$ python3 -q
>>> import numpy as np
>>> np.set_printoptions(precision=3, suppress=True, linewidth=200)
>>> def tidy(a):
...     return np.round(a, 3) + 0
... 
>>> F = np.load("data.npy")
>>> tidy(F)
array([[ 0.283,  0.06 ,  0.177,  0.144,  0.074, -0.079,  0.087, -0.183,  0.307],
       [ 0.06 ,  0.484,  0.372, -0.086, -0.287,  0.105, -0.055,  0.061,  0.02 ],
       [ 0.177,  0.372,  0.372, -0.059, -0.099,  0.13 ,  0.075, -0.051,  0.16 ],
       [ 0.144, -0.086, -0.059,  0.285, -0.079, -0.33 , -0.138, -0.099,  0.168],
       [ 0.074, -0.287, -0.099, -0.079,  0.417,  0.175,  0.281, -0.132,  0.109],
       [-0.079,  0.105,  0.13 , -0.33 ,  0.175,  0.422,  0.242,  0.05 , -0.098],
       [ 0.087, -0.055,  0.075, -0.138,  0.281,  0.242,  0.258, -0.093,  0.101],
       [-0.183,  0.061, -0.051, -0.099, -0.132,  0.05 , -0.093,  0.142, -0.208],
       [ 0.307,  0.02 ,  0.16 ,  0.168,  0.109, -0.098,  0.101, -0.208,  0.337]])
>>> # looks like rank 3
>>> rng = np.random.default_rng(966)
>>> out = F + rng.integers(-2, 3, (9, 3)) @ rng.integers(-2, 3, (3, 9))
>>> tidy(out)
array([[ 4.283,  0.06 ,  3.177, -0.856, -0.926, -0.079,  4.087, -3.183, -0.693],
       [-3.94 ,  4.484, -4.628, -1.086,  2.713,  8.105,  3.945,  5.061,  3.02 ],
       [ 0.177,  2.372,  0.372, -2.059, -0.099,  0.13 , -3.925, -0.051, -1.84 ],
       [-1.856, -2.086, -1.059,  2.285, -0.079, -2.33 , -2.138,  0.901,  1.168],
       [ 0.074, -3.287,  0.901,  1.921, -0.583, -3.825, -1.719, -1.132,  0.109],
       [ 5.921, -0.895,  6.13 , -2.33 , -2.825, -5.578, -3.758, -5.95 , -5.098],
       [ 0.087,  3.945, -0.925, -3.138,  1.281,  4.242,  0.258,  0.907, -0.899],
       [ 5.817,  2.061,  3.949, -3.099, -1.132,  2.05 ,  5.907, -3.858, -2.208],
       [ 4.307,  0.02 ,  3.16 , -0.832, -0.891, -0.098,  4.101, -3.208, -0.663]])
>>> out - F
array([[ 4.,  0.,  3., -1., -1.,  0.,  4., -3., -1.],
       [-4.,  4., -5., -1.,  3.,  8.,  4.,  5.,  3.],
       [ 0.,  2.,  0., -2.,  0.,  0., -4.,  0., -2.],
       [-2., -2., -1.,  2.,  0., -2., -2.,  1.,  1.],
       [ 0., -3.,  1.,  2., -1., -4., -2., -1.,  0.],
       [ 6., -1.,  6., -2., -3., -6., -4., -6., -5.],
       [ 0.,  4., -1., -3.,  1.,  4.,  0.,  1., -1.],
       [ 6.,  2.,  4., -3., -1.,  2.,  6., -4., -2.],
       [ 4.,  0.,  3., -1., -1.,  0.,  4., -3., -1.]])
>>> tidy(np.linalg.svd(out - F, compute_uv=False))
array([21.055, 15.196,  8.353,  0.   ,  0.   ,  0.   ,  0.   ,  0.   ,  0.   ])
